% python3 -q
>>> import numpy as np
>>> import numpy.linalg as la
>>> np.set_printoptions(precision=2, suppress=True, linewidth=140, sign=" ")
>>> def rd(a):
...     return np.round(a, 2) + 0
... 
>>> mat = np.array([[0, 0, 0, 0, 1, 1, 0],
...     [0, 1, 2, 2, 0, 0, 2],
...     [0, -1, 2, -3, 0, 0, -2],
...     [0, -3, -3, 3, 0, 0, 1],
...     [-3, 0, 0, 0, 2, 3, 0],
...     [1, 0, 0, 0, -3, -1, 0],
...     [0, -1, 2, 2, 0, 0, 1]])
>>> cov = mat.T @ mat
>>> np.diag(cov)
array([ 10,  12,  21,  26,  14,  11,  10])
>>> np.trace(cov), (mat ** 2).sum()
(np.int64(104), np.int64(104))
>>> (mat @ mat.T).shape
(7, 7)
>>> np.allclose(cov, cov.T)
True
>>> U, sig, Vh = la.svd(mat, full_matrices=False)
>>> rd(np.cumsum(sig ** 2) / np.sum(sig ** 2))
array([ 0.38,  0.68,  0.88,  0.96,  0.99,  1.  ,  1.  ])
>>> rd(np.abs(Vh[0]))
array([ 0.  ,  0.27,  0.41,  0.77,  0.  ,  0.  ,  0.4 ])
>>> U.shape, sig.shape, Vh.shape
((7, 7), (7,), (7, 7))
>>> rd(sig)
array([ 6.3 ,  5.58,  4.57,  2.89,  1.86,  0.68,  0.28])
>>> np.allclose(U * sig @ Vh, mat)
True
>>> (sig > 1e-8).sum()
np.int64(7)
>>> x0 = np.array([-3, 3, 0, -1, 0, -1, 2])
>>> rhs = mat @ x0
>>> c, lr = np.zeros(7), 1 / la.norm(mat, 2) ** 2
>>> for i in range(10):
...     c -= lr * mat.T @ (mat @ c - rhs)
...     if i % 2 == 0: print(i, round(la.norm(mat @ c - rhs), 2))
... 
0 8.14
2 4.92
4 3.45
6 2.65
8 2.21
>>> rd(c)
array([-1.09,  3.1 ,  0.23, -0.22,  0.15,  0.62,  0.8 ])
>>> x0 = np.array([-5, 2, 0, 2, -4, 2, -3])
>>> np.einsum("ij,j->i", mat, x0)
array([-2,  0, -2, -3, 13,  5, -1])
>>> mat @ np.ones(7)
array([ 2.,  7., -4., -2.,  2., -3.,  4.])
>>> np.sign((mat @ x0).round(6))
array([-1,  0, -1, -1,  1,  1, -1])
>>> mat @ (2 * x0)
array([-4,  0, -4, -6, 26, 10, -2])
>>> K = np.load("out3.npy")
>>> K
array([[ 0,  1,  3,  1,  0,  2,  0, -3, -3,  0, -2, -1],
       [ 2,  0, -2,  1, -1,  2,  2,  3,  0, -3,  2, -1],
       [ 1, -3,  0,  3, -2,  1,  4, -3,  1,  1,  1, -2],
       [-1, -1, -2, -1,  3, -2, -6, -1, -1,  3, -1, -1],
       [ 0, -2, -1,  1,  2,  2, -4,  2, -2, -2, -2,  1],
       [ 3,  3,  0,  1, -1,  1,  2,  2,  2, -1, -2, -2],
       [ 1,  2,  3,  1, -2, -2,  4, -2,  0, -1,  3, -1],
       [-1, -2,  3, -3,  1,  2, -2, -2,  0,  2,  2,  1],
       [ 2,  0,  3,  3,  1, -3, -2,  2, -3, -2, -3, -2],
       [ 1, -1,  3,  2, -2,  0,  4, -3,  3,  0, -2,  1]])
>>> x0 = np.array([1, 1, 0, 2, 1, 2, 2, 1, 0, 1, 2, 2])
>>> (K * x0).sum(axis=1)
array([ -2,  13,   8, -19,  -4,   6,   8,  -2, -11,   5])
>>> la.norm(K @ x0) <= la.norm(K, 2) * la.norm(x0) + 1e-9
np.True_
>>> K @ (2 * x0)
array([ -4,  26,  16, -38,  -8,  12,  16,  -4, -22,  10])
